$ python -q
>>> import numpy as np
>>> from numpy import linalg as LA
>>> np.set_printoptions(precision=2, suppress=True, linewidth=140, legacy="1.25")
>>> J = np.array([[80.0, -36.0, -45.0, -72.0, -9.0],
...     [-36.0, 15.0, 20.0, 32.0, 4.0],
...     [-45.0, 20.0, 24.0, 40.0, 5.0],
...     [-72.0, 32.0, 40.0, 63.0, 8.0],
...     [-9.0, 4.0, 5.0, 8.0, 0.0]])
>>> U, s, Vh = LA.svd(J)
>>> np.argmax(s[:-1] / (s[1:] + 1e-6)) + 1
1
>>> M2 = U[:, :1] @ np.diag(s[:1]) @ Vh[:1]
>>> LA.matrix_rank(M2)
1
>>> np.round(LA.norm(J - M2, 2), 2), s[1]
(1.0, 1.0)
>>> LA.matrix_rank(J, rtol=0.05)
1
>>> O = J.astype(float).copy()
>>> for j in range(5):
...     O[:, j] -= O[:, :j] @ (O[:, :j].T @ O[:, j])
...     O[:, j] /= LA.norm(O[:, j])
... 
>>> np.round(O.T @ J, 2) + 0
array([[ 122.42,  -54.4 ,  -68.01, -108.81,  -13.6 ],
       [   0.  ,    1.09,    0.23,    0.36,    0.05],
       [   0.  ,    0.  ,    1.12,    0.37,    0.05],
       [   0.  ,    0.  ,    0.  ,    1.23,    0.05],
       [   0.  ,    0.  ,    0.  ,    0.  ,    1.  ]])
>>> np.round(O.T @ O, 2) + 0
array([[1., 0., 0., 0., 0.],
       [0., 1., 0., 0., 0.],
       [0., 0., 1., 0., 0.],
       [0., 0., 0., 1., 0.],
       [0., 0., 0., 0., 1.]])
>>> X = np.loadtxt("dump.csv", delimiter=",")
>>> X
array([[ -8.47,  11.69,  -2.58,  13.6 ],
       [-11.3 ,  14.  ,  -2.52,   8.37],
       [  6.34,  -4.08,  -0.79,  18.51],
       [  3.  ,  -0.15,  -1.41,  19.72],
       [ -4.01,   1.31,   1.24, -19.51],
       [-13.01,  13.41,  -1.32,  -7.  ],
       [  5.66,  -3.26,  -0.93,  18.88],
       [  3.25,  -0.44,  -1.37,  19.68],
       [ -1.97,  -1.02,   1.58, -19.81],
       [  8.44,  -6.71,  -0.31,  16.84],
       [  4.82,  -2.26,  -1.09,  19.25],
       [ -9.4 ,   7.95,   0.06, -15.77],
       [ -7.42,  10.73,  -2.55,  14.94],
       [-13.34,  14.3 ,  -1.67,  -3.84],
       [ 13.33, -14.75,   1.94,   0.97],
       [ -7.57,  10.87,  -2.56,  14.77],
       [ -3.68,   7.07,  -2.29,  18.2 ],
       [  2.34,   0.6 ,  -1.52,  19.8 ],
       [ 11.25, -10.51,   0.5 ,  12.76]])
>>> U, s, Vh = LA.svd(X)
>>> evecs = Vh[:(s > 1e-8).sum()]
>>> rng = np.random.default_rng(338)
>>> x0 = X[11] + -3 * X[18] + rng.integers(2) * np.eye(4)[0]
>>> x0
array([-42.14,  39.47,  -1.45, -54.04])
>>> np.diag(evecs.T @ evecs)
array([0.45, 0.55, 0.02, 0.98])
>>> D = LA.norm(X[:, None] - X[None], axis=-1)
>>> (D + 1e9 * np.eye(19)).round(6).argmin(axis=1)
array([15,  0,  6,  7,  8, 13,  2,  3,  4,  2,  6,  4, 15,  5, 18, 12, 12,  3,  9])
>>> D.shape
(19, 19)
>>> np.unravel_index(D.round(6).argmax(), D.shape)
(8, 17)
